In [1]: import numpy as np

In [2]: np.set_printoptions(suppress=True, linewidth=120)

In [3]: rnd = lambda a: np.round(a, 1) + 0

In [4]: arr = np.load("test1.npy")

In [5]: print(arr)
[[0 1 1]
 [1 0 1]
 [1 1 0]]

In [6]: # symmetric

In [7]: vals, vecs = np.linalg.eigh(arr)

In [8]: x0 = np.array([-2, 5, 8])

In [9]: print(x0 @ arr @ x0)
28

In [10]: print(rnd(vecs * np.maximum(vals, 0) @ vecs.T))
[[0.7 0.7 0.7]
 [0.7 0.7 0.7]
 [0.7 0.7 0.7]]

In [11]: print(np.abs(arr).sum(axis=1).max(), rnd(np.abs(vals).max()))
2 2.0

In [12]: q, vecs = np.linalg.qr(arr[:, :2])[0], np.linalg.qr(arr[:, 2:])[0]

In [13]: s = np.linalg.svd(q.T @ vecs, compute_uv=False)

In [14]: print(rnd(np.degrees(np.arccos(s.clip(0, 1)))))
[54.7]

In [15]: print((s > 0.9).sum())
0

In [16]: print(rnd(np.linalg.norm(q @ q.T - vecs @ vecs.T, 2)))
1.0

In [17]: print(arr @ arr)
[[2 1 1]
 [1 2 1]
 [1 1 2]]

In [18]: print(np.trace(arr @ arr @ arr) // 6)
1

In [19]: print(np.argwhere(np.triu(arr)))
[[0 1]
 [0 2]
 [1 2]]

In [20]: Lm = np.diag(arr.sum(axis=1)) - arr

In [21]: print(Lm)
[[ 2 -1 -1]
 [-1  2 -1]
 [-1 -1  2]]

In [22]: print(np.linalg.matrix_rank(Lm))
2

In [23]: x0 = np.array([0, 3, 3])

In [24]: target = arr @ x0

In [25]: print(target)
[6 3 3]

In [26]: print(rnd(np.linalg.solve(arr, target + arr[:, 0])))
[1. 3. 3.]

In [27]: basis = np.array([[-0.5, 0.5, -0.5, 0.9]])

In [28]: rng = np.random.default_rng(18)

In [29]: J = np.array([[-1],
    ...:     [-1],
    ...:     [-2],
    ...:     [-2],
    ...:     [-1],
    ...:     [2],
    ...:     [0],
    ...:     [-2],
    ...:     [-2],
    ...:     [2],
    ...:     [-1],
    ...:     [-2],
    ...:     [1],
    ...:     [0],
    ...:     [1],
    ...:     [0],
    ...:     [-2],
    ...:     [-1],
    ...:     [1],
    ...:     [-1],
    ...:     [-2],
    ...:     [2]]) @ basis + 0.1 * rng.normal(size=(22, 4))

In [30]: print(rnd(J))
[[ 0.5 -0.6  0.6 -1. ]
 [ 0.7 -0.4  0.5 -0.8]
 [ 1.2 -0.7  0.9 -1.7]
 [ 1.1 -1.   1.1 -1.7]
 [ 0.6 -0.6  0.5 -0.9]
 [-1.   1.  -1.1  1.8]
 [ 0.   0.   0.   0.1]
 [ 0.9 -0.9  1.  -1.8]
 [ 1.  -0.9  1.1 -1.8]
 [-1.   1.2 -0.9  1.7]
 [ 0.5 -0.5  0.6 -0.9]
 [ 0.9 -0.9  0.8 -1.9]
 [-0.6  0.4 -0.5  0.9]
 [ 0.1 -0.2  0.3  0.1]
 [-0.6  0.4 -0.5  0.7]
 [ 0.  -0.1 -0.1 -0.1]
 [ 0.9 -1.   0.9 -1.6]
 [ 0.4 -0.5  0.5 -0.8]
 [-0.5  0.5 -0.5  0.9]
 [ 0.4 -0.4  0.4 -1. ]
 [ 1.  -1.1  1.  -1.8]
 [-1.1  1.  -1.   1.6]]

In [31]: q = arr.astype(float).copy()

In [32]: for j in range(3):
    ...:     q[:, j] -= q[:, :j] @ (q[:, :j].T @ q[:, j])
    ...:     q[:, j] /= np.linalg.norm(q[:, j])
    ...: 

In [33]: print(rnd(q.T @ arr))
[[1.4 0.7 0.7]
 [0.  1.2 0.4]
 [0.  0.  1.2]]

In [34]: print(rnd(q))
[[ 0.   0.8  0.6]
 [ 0.7 -0.4  0.6]
 [ 0.7  0.4 -0.6]]
